In [1]: import numpy as np

In [2]: np.set_printoptions(precision=3, suppress=True, linewidth=140)

In [3]: def tidy(a):
   ...:     return np.round(a, 3) + 0
   ...: 

In [4]: arr = np.load("block12.npy")

In [5]: print(tidy(arr))
[[0.25  0.25  0.25  0.25  0.   ]
 [0.273 0.273 0.    0.182 0.273]
 [0.091 0.273 0.182 0.182 0.273]
 [0.    0.111 0.222 0.333 0.333]
 [0.375 0.125 0.125 0.    0.375]]

In [6]: # row-stochastic, so 1 is an eigenvalue

In [7]: q, evecs = np.linalg.qr(arr[:, :1])[0], np.linalg.qr(arr[:, 1:])[0]

In [8]: sig = np.linalg.svd(q.T @ evecs, compute_uv=False)

In [9]: tidy(np.degrees(np.arccos(sig.clip(0, 1))))
Out[9]: array([26.794])

In [10]: tidy(sig)
Out[10]: array([0.893])

In [11]: print(tidy(np.linalg.norm(q @ q.T - evecs @ evecs.T, 2)))
1.0

In [12]: f, g = arr[4], arr[2]

In [13]: tidy(f @ g)
Out[13]: np.float64(0.193)

In [14]: pr = (f @ g) / (f @ f) * f

In [15]: print(tidy(pr))
[0.232 0.077 0.077 0.    0.232]

In [16]: tidy(g - pr)
Out[16]: array([-0.141,  0.195,  0.105,  0.182,  0.041])

In [17]: tidy(np.linalg.norm(f + g) ** 2 + np.linalg.norm(f - g) ** 2)
Out[17]: np.float64(1.071)

In [18]: print(tidy(np.sort(np.abs(np.linalg.eigvals(arr)))[::-1]))
[1.    0.299 0.299 0.17  0.17 ]

In [19]: tidy(np.linalg.matrix_power(arr, 100))
Out[19]: 
array([[0.217, 0.202, 0.153, 0.178, 0.25 ],
       [0.217, 0.202, 0.153, 0.178, 0.25 ],
       [0.217, 0.202, 0.153, 0.178, 0.25 ],
       [0.217, 0.202, 0.153, 0.178, 0.25 ],
       [0.217, 0.202, 0.153, 0.178, 0.25 ]])

In [20]: arr @ np.ones(5)
Out[20]: array([1., 1., 1., 1., 1.])

In [21]: pr = np.eye(5)[2]

In [22]: for _ in range(5):
    ...:     pr = pr @ arr
    ...:     print(pr.round(3))
    ...: 
[0.091 0.273 0.182 0.182 0.273]
[0.216 0.201 0.13  0.166 0.287]
[0.228 0.199 0.15  0.17  0.253]
[0.22  0.203 0.154 0.177 0.247]
[0.217 0.203 0.153 0.179 0.249]

In [23]: M2 = np.inv(arr)
AttributeError: module 'numpy' has no attribute 'inv'


In [24]: M2 = np.linalg.inv(arr)

In [25]: tidy(np.linalg.det(arr) * M2)
Out[25]: 
array([[ 0.004,  0.003, -0.009,  0.   ,  0.004],
       [-0.001,  0.002,  0.013, -0.008, -0.004],
       [ 0.004, -0.011,  0.006,  0.   ,  0.004],
       [ 0.003,  0.007, -0.01 ,  0.008, -0.004],
       [-0.005,  0.   ,  0.002,  0.003,  0.003]])

In [26]: tidy(np.linalg.cond(arr))
Out[26]: np.float64(9.116)

In [27]: tidy(arr @ M2)
Out[27]: 
array([[1., 0., 0., 0., 0.],
       [0., 1., 0., 0., 0.],
       [0., 0., 1., 0., 0.],
       [0., 0., 0., 1., 0.],
       [0., 0., 0., 0., 1.]])

In [28]: tidy(np.linalg.inv(M2))
Out[28]: 
array([[0.25 , 0.25 , 0.25 , 0.25 , 0.   ],
       [0.273, 0.273, 0.   , 0.182, 0.273],
       [0.091, 0.273, 0.182, 0.182, 0.273],
       [0.   , 0.111, 0.222, 0.333, 0.333],
       [0.375, 0.125, 0.125, 0.   , 0.375]])

In [29]: print(tidy(np.linalg.slogdet(arr)[0]))
1.0

In [30]: f = np.array([2, 0, 2])

In [31]: g = np.array([3, 1, 3, 0, 2])

In [32]: F = np.outer(f, g)

In [33]: F
Out[33]: 
array([[6, 2, 6, 0, 4],
       [0, 0, 0, 0, 0],
       [6, 2, 6, 0, 4]])

In [34]: # rows 0 and 2 are equal

In [35]: r = np.linalg.matrix_rank(F)

In [36]: r
Out[36]: np.int64(1)

In [37]: null = np.linalg.svd(F)[2][r:].T

In [38]: [int(np.linalg.matrix_rank(np.delete(F, i, axis=0))) for i in range(3)]
Out[38]: [1, 1, 1]

In [39]: print(null.shape)
(5, 4)

In [40]: [int(np.linalg.matrix_rank(F[:i])) for i in range(1, len(F) + 1)]
Out[40]: [1, 1, 1]

In [41]: print(np.linalg.lstsq(F[:-1].T, F[-1])[2])
1

In [42]: tidy(F @ np.linalg.pinv(F) @ F)
Out[42]: 
array([[6., 2., 6., 0., 4.],
       [0., 0., 0., 0., 0.],
       [6., 2., 6., 0., 4.]])

In [43]: print(np.allclose(F[:-1].T @ np.linalg.lstsq(F[:-1].T, F[-1])[0], F[-1]))
True

In [44]: left, sig, vt = np.linalg.svd(F)

In [45]: np.argmax(sig[:-1] / (sig[1:] + 1e-6)) + 1
Out[45]: np.int64(1)

In [46]: tidy(sig)
Out[46]: array([13.565,  0.   ,  0.   ])

In [47]: M2 = left[:, :1] @ np.diag(sig[:1]) @ vt[:1]

In [48]: np.linalg.matrix_rank(M2)
Out[48]: np.int64(1)

In [49]: tidy(np.linalg.norm(F - M2, 2)), tidy(sig[1])
Out[49]: (np.float64(0.0), np.float64(0.0))

In [50]: np.linalg.matrix_rank(F, rtol=0.05)
Out[50]: np.int64(1)

In [51]: tidy(M2)
Out[51]: 
array([[6., 2., 6., 0., 4.],
       [0., 0., 0., 0., 0.],
       [6., 2., 6., 0., 4.]])

In [52]: tidy(np.linalg.norm(F - M2) / np.linalg.norm(F))
Out[52]: np.float64(0.0)

In [53]: print(tidy(np.abs(F - M2).max()))
0.0

In [54]: feats = np.load("a.npy")

In [55]: feats
Out[55]: 
array([[ 1.012,  0.524,  1.496,  0.931],
       [-1.779, -0.898, -3.465, -2.107],
       [-0.098,  0.427, -0.294, -0.353],
       [ 0.105,  0.681, -0.452, -0.376]])

In [56]: left, sig, vt = np.linalg.svd(feats, full_matrices=False)

In [57]: tidy(sig / sig[0])
Out[57]: array([1.   , 0.2  , 0.04 , 0.008])

In [58]: tidy(left.T @ feats @ vt.T)
Out[58]: 
array([[5.  , 0.  , 0.  , 0.  ],
       [0.  , 1.  , 0.  , 0.  ],
       [0.  , 0.  , 0.2 , 0.  ],
       [0.  , 0.  , 0.  , 0.04]])

In [59]: left.shape, sig.shape, vt.shape
Out[59]: ((4, 4), (4,), (4, 4))

In [60]: print(tidy(np.abs(vt[0])))
[0.406 0.191 0.761 0.469]

In [61]: tidy(np.sqrt((sig ** 2).sum())), tidy(np.linalg.norm(feats))
Out[61]: (np.float64(5.103), np.float64(5.103))

In [62]: tidy(vt @ vt.T)
Out[62]: 
array([[1., 0., 0., 0.],
       [0., 1., 0., 0.],
       [0., 0., 1., 0.],
       [0., 0., 0., 1.]])

In [63]: tidy(sig)
Out[63]: array([5.  , 1.  , 0.2 , 0.04])

In [64]: rng = np.random.default_rng(6739)

In [65]: labels = rng.permutation(4)

In [66]: labels
Out[66]: array([0, 3, 1, 2])

In [67]: M2 = feats[labels][:, labels]

In [68]: tidy(np.sort(np.abs(np.linalg.eigvals(M2))))
Out[68]: array([0.053, 0.242, 1.76 , 1.76 ])

In [69]: print(np.diag(M2))
[ 1.012 -0.376 -0.898 -0.294]

In [70]: P = np.triu(np.array([[2, 2, 0, 2], [0, 1, 0, 1], [1, 3, 2, 2], [0, 1, 0, 0]]), 1) + np.eye(4)

In [71]: M2 = P @ feats @ np.linalg.inv(P)

In [72]: print(tidy(np.linalg.det(M2)))
0.04

In [73]: np.linalg.matrix_rank(M2)
Out[73]: np.int64(4)

In [74]: np.trace(M2), np.trace(feats)
Out[74]: (np.float64(-0.556), np.float64(-0.556))

In [75]: q, evecs = np.linalg.qr(feats[:, :1])[0], np.linalg.qr(feats[:, 1:])[0]

In [76]: sig = np.linalg.svd(q.T @ evecs, compute_uv=False)

In [77]: tidy(np.linalg.norm(q @ q.T - evecs @ evecs.T, 2))
Out[77]: np.float64(1.0)

In [78]: (sig > 0.9).sum()
Out[78]: np.int64(1)

In [79]: tidy(sig)
Out[79]: array([0.999])

In [80]: f = np.array([3, -2, 4, 5])

In [81]: M2 = feats + np.outer(f, np.eye(4)[1])

In [82]: print(tidy(np.linalg.det(M2) / np.linalg.det(feats)), tidy(1 + np.linalg.solve(feats, f)[1]))
-0.506 -0.506

In [83]: np.linalg.matrix_rank(M2 - feats)
Out[83]: np.int64(1)

In [84]: np.linalg.matrix_rank(np.linalg.inv(M2) - np.linalg.inv(feats), tol=1e-8)
Out[84]: np.int64(1)

In [85]: A = np.array([[-1.0, 3.0, 3.0], [2.0, -3.0, -4.0], [-2.0, 5.0, 6.0]])

In [86]: A
Out[86]: 
array([[-1.,  3.,  3.],
       [ 2., -3., -4.],
       [-2.,  5.,  6.]])

In [87]: f = np.array([-4, -3, -3])

In [88]: M2 = A + np.outer(f, np.eye(3)[2])

In [89]: np.linalg.matrix_rank(M2 - A)
Out[89]: np.int64(1)

In [90]: np.linalg.matrix_rank(np.linalg.inv(M2) - np.linalg.inv(A), tol=1e-8)
Out[90]: np.int64(1)

In [91]: left, sig, vt = np.linalg.svd(A)

In [92]: np.argmax(sig[:-1] / (sig[1:] + 1e-6)) + 1
Out[92]: np.int64(1)

In [93]: M2 = left[:, :1] @ np.diag(sig[:1]) @ vt[:1]

In [94]: print(tidy(M2))
[[-1.203  2.677  3.194]
 [ 1.484 -3.302 -3.941]
 [-2.234  4.973  5.935]]

In [95]: tidy(np.linalg.norm(A - M2) / np.linalg.norm(A))
Out[95]: np.float64(0.073)

In [96]: np.linalg.matrix_rank(M2)
Out[96]: np.int64(1)

In [97]: tidy(np.linalg.norm(A - M2, 2)), tidy(sig[1])
Out[97]: (np.float64(0.734), np.float64(0.734))

In [98]: tidy(np.linalg.matrix_power(A, 4))
Out[98]: 
array([[  1.,  15.,  15.],
       [  0., -29., -30.],
       [  0.,  45.,  46.]])

In [99]: np.trace(A)
Out[99]: np.float64(2.0)

In [100]: np.allclose(A, A.T)
Out[100]: False

In [101]: data = np.tril(np.array([[3, 1, 2], [1, 0, 2], [-3, -2, 0]]), -1) + np.eye(3, dtype=int)

In [102]: data
Out[102]: 
array([[ 1,  0,  0],
       [ 1,  1,  0],
       [-3, -2,  1]])

In [103]: q = data.astype(float).copy()

In [104]: for j in range(3):
     ...:     q[:, j] -= q[:, :j] @ (q[:, :j].T @ q[:, j])
     ...:     q[:, j] /= np.linalg.norm(q[:, j])
     ...: 

In [105]: tidy(q.T @ q)
Out[105]: 
array([[1., 0., 0.],
       [0., 1., 0.],
       [0., 0., 1.]])

In [106]: print(tidy(q))
[[ 0.302 -0.862  0.408]
 [ 0.302  0.492  0.816]
 [-0.905 -0.123  0.408]]

In [107]: mat = np.loadtxt("arr.csv", delimiter=",")

In [108]: tidy(mat)
Out[108]: 
array([[  6.367, -10.346,  -6.065,   7.766],
       [  5.492,  -8.581,  -5.119,   6.581],
       [  3.83 ,  -5.622,  -3.503,   4.361],
       [  2.283,  -3.361,  -2.215,   2.355],
       [  0.102,  -0.598,  -0.412,  -0.073],
       [  0.015,  -0.248,  -0.168,  -0.064],
       [  0.159,   1.051,   0.667,   0.521],
       [  4.704,  16.521,   9.027,   8.59 ],
       [  5.567,  19.86 ,  10.764,  10.019],
       [  5.58 ,  19.913,  10.792,  10.041],
       [  6.933,  25.429,  13.645,  12.262]])

In [109]: # looks like rank 3

In [110]: basis = mat[[6, 4]].astype(float)

In [111]: for _ in range(3):
     ...:     labels = np.linalg.norm(mat[:, None] - basis, axis=-1).argmin(axis=1)
     ...:     basis = np.array([mat[labels == j].mean(axis=0) for j in range(2)])
     ...: 

In [112]: print(labels)
[1 1 1 1 1 1 1 0 0 0 0]

In [113]: print(np.abs(basis[1] - basis[0]).argmax())
1

In [114]: tidy(basis)
Out[114]: 
array([[ 5.696, 20.43 , 11.057, 10.228],
       [ 2.607, -3.958, -2.402,  3.064]])

In [115]: tidy(basis[1] - basis[0])
Out[115]: array([ -3.089, -24.388, -13.459,  -7.164])

In [116]: np.bincount(labels)
Out[116]: array([4, 7])

In [117]: f = np.array([1, 0, 2, 3])

In [118]: W0 = np.array([np.roll(f, i) for i in range(4)])

In [119]: W0
Out[119]: 
array([[1, 0, 2, 3],
       [3, 1, 0, 2],
       [2, 3, 1, 0],
       [0, 2, 3, 1]])

In [120]: # rows and columns are dependent

In [121]: M2 = W0 + rng.integers(-2, 3, (4, 3)) @ rng.integers(-2, 3, (3, 4))

In [122]: M2
Out[122]: 
array([[-1,  1,  0,  5],
       [-1,  3,  0,  2],
       [ 0,  7,  3,  1],
       [-2,  6,  4,  3]])

In [123]: print(np.abs(M2 - W0).sum(axis=1))
[7 6 9 9]

In [124]: w1 = np.array([[3, -3, 5, 0, 1, -3],
     ...:     [-5, 1, -1, 2, -4, -2],
     ...:     [0, 0, 0, -5, -4, -1],
     ...:     [-5, -5, -3, -4, 3, -3]])

In [125]: b = np.array([3, 1, 4, 4, 1, 4])

In [126]: H = np.maximum(W0 @ w1 + b, 0)

In [127]: (H > 0).mean(axis=0)
Out[127]: array([0.  , 0.  , 0.5 , 0.25, 0.5 , 0.  ])

In [128]: (H > 0).astype(int)
Out[128]: 
array([[0, 0, 0, 0, 1, 0],
       [0, 0, 1, 0, 1, 0],
       [0, 0, 1, 1, 0, 0],
       [0, 0, 0, 0, 0, 0]])

In [129]: print(H)
[[ 0  0  0  0  3  0]
 [ 0  0 12  0  6  0]
 [ 0  0 11  5  0  0]
 [ 0  0  0  0  0  0]]

In [130]: print(np.linalg.matrix_rank(H))
3

In [131]: basis = np.array([[0, 2], [0, 2], [1, 0], [1, 1], [1, 1], [2, 1]])

In [132]: print(w1 @ basis)
[[  0  -2]
 [ -7 -12]
 [-11 -10]
 [-10 -24]]

In [133]: (H @ basis).round(6).argmax(axis=1)
Out[133]: array([0, 0, 0, 0])

In [134]: H @ basis
Out[134]: 
array([[ 3,  3],
       [18,  6],
       [16,  5],
       [ 0,  0]])

In [135]: print(W0 @ np.ones(4))
[6. 6. 6. 6.]

In [136]: np.fft.fft(W0[0])
Out[136]: array([ 6.+0.j, -1.+3.j,  0.+0.j, -1.-3.j])

In [137]: tidy(np.sort(np.abs(np.fft.fft(W0[0])))), tidy(np.sort(np.linalg.svd(W0, compute_uv=False)))
Out[137]: (array([0.   , 3.162, 3.162, 6.   ]), array([0.   , 3.162, 3.162, 6.   ]))

In [138]: np.allclose(W0 @ W0.T, W0.T @ W0)
Out[138]: True

In [139]: (W0 @ W0)[0]
Out[139]: array([ 5, 12, 13,  6])

In [140]: np.abs(np.diag(np.linalg.qr(W0)[1])) > 1e-9
Out[140]: array([ True,  True,  True, False])

In [141]: np.unique(W0.round(6), axis=0).shape
Out[141]: (4, 4)

In [142]: X = np.load("w.npy")

In [143]: print(X)
[[ 2 -2 -2  1]
 [ 1 -2  2  4]
 [ 0  0  0  0]
 [ 0  0  0  0]
 [ 1 -2  2  4]
 [ 0  0  0  2]
 [ 2 -2 -2  1]
 [ 0  0  0  0]
 [ 0  0  0  0]
 [ 2 -2 -2  1]
 [ 0  0  2  2]
 [-1  2  0  0]
 [-1  2  0 -2]
 [-1  2  0 -2]
 [-1  2  0 -2]
 [ 0  0  0  0]
 [ 2 -2  0  1]
 [ 0  0  0  0]]

In [144]: # row 3 repeats row 2

In [145]: def softmax(z):
     ...:     e = np.exp(z - z.max(axis=-1, keepdims=True))
     ...:     return e / e.sum(axis=-1, keepdims=True)
     ...: 

In [146]: print(tidy(softmax(X).sum(axis=1)))
[1. 1. 1. 1. 1. 1. 1. 1. 1. 1. 1. 1. 1. 1. 1. 1. 1. 1.]

In [147]: print(tidy(softmax(10 * X[9])))
[1. 0. 0. 0.]

In [148]: S = X @ X.T / np.sqrt(4)

In [149]: print(softmax(S).round(6).argmax(axis=1))
[ 0  1  0  0  1  1  0  0  0  0  1 11 12 12 12  0  1  0]

In [150]: basis = X[[17, 10]].astype(float)

In [151]: for _ in range(7):
     ...:     labels = np.linalg.norm(X[:, None] - basis, axis=-1).argmin(axis=1)
     ...:     basis = np.array([X[labels == j].mean(axis=0) for j in range(2)])
     ...: 

In [152]: print(labels)
[0 1 0 0 1 0 0 0 0 0 1 0 0 0 0 0 0 0]

In [153]: print(tidy(basis[1] - basis[0]))
[ 0.4   -1.333  2.4    3.333]

In [154]: tidy(basis)
Out[154]: 
array([[ 0.267,  0.   , -0.4  ,  0.   ],
       [ 0.667, -1.333,  2.   ,  3.333]])

In [155]: print(np.bincount(labels))
[15  3]

In [156]: M2 = np.array([[8, 1], [1, 3], [2, 6], [6, 2]])

In [157]: np.einsum("ik,kj->ij", X, M2)
Out[157]: 
array([[ 16, -14],
       [ 34,  15],
       [  0,   0],
       [  0,   0],
       [ 34,  15],
       [ 12,   4],
       [ 16, -14],
       [  0,   0],
       [  0,   0],
       [ 16, -14],
       [ 16,  16],
       [ -6,   5],
       [-18,   1],
       [-18,   1],
       [-18,   1],
       [  0,   0],
       [ 20,  -2],
       [  0,   0]])

In [158]: X @ M2
Out[158]: 
array([[ 16, -14],
       [ 34,  15],
       [  0,   0],
       [  0,   0],
       [ 34,  15],
       [ 12,   4],
       [ 16, -14],
       [  0,   0],
       [  0,   0],
       [ 16, -14],
       [ 16,  16],
       [ -6,   5],
       [-18,   1],
       [-18,   1],
       [-18,   1],
       [  0,   0],
       [ 20,  -2],
       [  0,   0]])

In [159]: np.linalg.matrix_rank(X @ M2)
Out[159]: np.int64(2)

In [160]: np.einsum("ij,ij->", X, M2)
ValueError: operands could not be broadcast together with remapped shapes [original->remapped]: (18,4)->(18,4) (4,2)->(4,2) 
